$ python -q
>>> import numpy as np
>>> np.set_printoptions(precision=1, suppress=True, linewidth=160, floatmode="fixed")
>>> rnd = lambda a: np.round(a, 1) + 0
>>> F = np.arange(9).reshape(3, 3) + 2
>>> print(F)
[[ 2  3  4]
 [ 5  6  7]
 [ 8  9 10]]
>>> u = np.array([5, 8])
>>> print(np.cross(F[0, :3], F[2, :3]))
[-6 12 -6]
>>> np.correlate(F[0], F[2], "full")
array([20, 48, 83, 60, 32])
>>> print(rnd(np.linalg.norm(F, 2) / np.linalg.norm(F)))
1.0
>>> print([round(float(x), 1) for x in np.linalg.svd(F, compute_uv=False)[:3]])
[19.6, 0.9, 0.0]
>>> np.argsort(-np.linalg.norm(F, axis=0).round(6), kind="stable")[:3]
array([2, 1, 0])
>>> feats = np.load("sample8.npy")
>>> feats
array([[0, 0, 1, 2],
       [0, 0, 0, 0],
       [0, 0, 0, 1],
       [0, 0, 0, 0]])
>>> np.argsort(-np.linalg.norm(feats, axis=0).round(6), kind="stable")[:3]
array([3, 2, 0])
>>> try:
...     np.linalg.inv(feats)
... except np.linalg.LinAlgError as e:
...     print("failed:", e)
... 
failed: Singular matrix
>>> np.linalg.matrix_power(feats - np.diag(np.diag(feats)), 4)
array([[0, 0, 0, 0],
       [0, 0, 0, 0],
       [0, 0, 0, 0],
       [0, 0, 0, 0]])
>>> Uu, s, Vt = np.linalg.svd(feats)
>>> vecs = Vt[:(s > 1e-8).sum()]
>>> rng = np.random.default_rng(370125)
>>> x0 = feats[2] + 4 * feats[0] + rng.integers(2) * np.eye(4)[3]
>>> x0
array([0.0, 0.0, 4.0, 9.0])
>>> rnd(np.diag(vecs.T @ vecs))
array([0.0, 0.0, 1.0, 1.0])
>>> print(rnd(vecs.T @ vecs))
[[0.0 0.0 0.0 0.0]
 [0.0 0.0 0.0 0.0]
 [0.0 0.0 1.0 0.0]
 [0.0 0.0 0.0 1.0]]
>>> np.allclose(vecs.T @ vecs @ x0, x0)
True
>>> M2 = np.array([[1, 2], [-2, 3], [3, 1], [-3, 2]])
>>> print(np.einsum("ik,kj->ji", feats, M2))
[[-3  0 -3  0]
 [ 5  0  2  0]]
>>> feats @ M2
array([[-3,  5],
       [ 0,  0],
       [-3,  2],
       [ 0,  0]])
>>> np.linalg.matrix_rank(feats @ M2)
np.int64(2)
>>> rnd(np.sort(np.linalg.eigvals(feats).real))
array([0.0, 0.0, 0.0, 0.0])
>>> feats @ feats
array([[0, 0, 0, 1],
       [0, 0, 0, 0],
       [0, 0, 0, 0],
       [0, 0, 0, 0]])
>>> M2 = np.array([[3]])
>>> cent = np.array([[4]])
>>> K = np.block([[M2, np.zeros((1, 1))], [np.zeros((1, 1)), cent]])
>>> K
array([[3.0, 0.0],
       [0.0, 4.0]])
>>> vals, vecs = np.linalg.eig(K)
>>> rnd(np.sort(np.linalg.eigvals(K.T)))
array([3.0, 4.0])
>>> K @ vecs[:, 0] - vals[0] * vecs[:, 0]
array([0.0, 0.0])
>>> rnd(np.sort(np.linalg.eigvals(np.linalg.inv(K))))
array([0.2, 0.3])
>>> np.prod(vals)
np.float64(12.0)
>>> rnd(np.sort(np.linalg.eigvals(K @ K)))
array([ 9.0, 16.0])
>>> M2 = np.linalg.inv(K)
>>> rnd(np.linalg.det(K) * M2)
array([[4.0, 0.0],
       [0.0, 3.0]])
>>> rnd(np.linalg.cond(K))
np.float64(1.3)
>>> Lm = np.linalg.cholesky(K)
>>> np.linalg.eigvalsh(K).min() > 0
np.True_
>>> rnd(Lm)
array([[1.7, 0.0],
       [0.0, 2.0]])
>>> rnd(Lm @ Lm.T)
array([[3.0, 0.0],
       [0.0, 4.0]])
>>> mat = np.load("layer10.npy")
>>> mat
array([[2, 2, 0],
       [2, 0, 3],
       [1, 3, 0]])
>>> vals, vecs = np.linalg.eig(mat)
>>> print(rnd(mat @ vecs[:, 0] - vals[0] * vecs[:, 0]))
[0.0 0.0 0.0]
>>> rnd(vals)
array([ 4.4,  0.9, -3.2])
>>> lab = rng.permutation(3)
>>> M2 = mat[:, lab] * rng.choice([-1, 1], 3)
>>> M2
array([[ 2, -2,  0],
       [ 2,  0, -3],
       [ 1, -3,  0]])
>>> Uu, _, Vt = np.linalg.svd(mat.T @ M2)
>>> print(rnd(np.linalg.lstsq(mat, M2)[0]))
[[ 1.0  0.0  0.0]
 [ 0.0 -1.0  0.0]
 [ 0.0  0.0 -1.0]]
>>> rnd(Uu @ Vt)
array([[ 1.0,  0.0,  0.0],
       [ 0.0, -1.0,  0.0],
       [ 0.0,  0.0, -1.0]])
>>> lab
array([0, 1, 2])
>>> def softmax(z):
...     e = np.exp(z - z.max(axis=-1, keepdims=True))
...     return e / e.sum(axis=-1, keepdims=True)
... 
>>> rnd(softmax(mat[1] + -1))
array([0.3, 0.0, 0.7])
>>> rnd(softmax(mat[1]))
array([0.3, 0.0, 0.7])
>>> print(rnd(softmax(mat).sum(axis=1)))
[1.0 1.0 1.0]
>>> att = mat @ mat.T / np.sqrt(3)
>>> print(rnd(softmax(att)[1] @ mat))
[2.0 0.0 3.0]
>>> softmax(att).round(6).argmax(axis=1)
array([0, 1, 2])
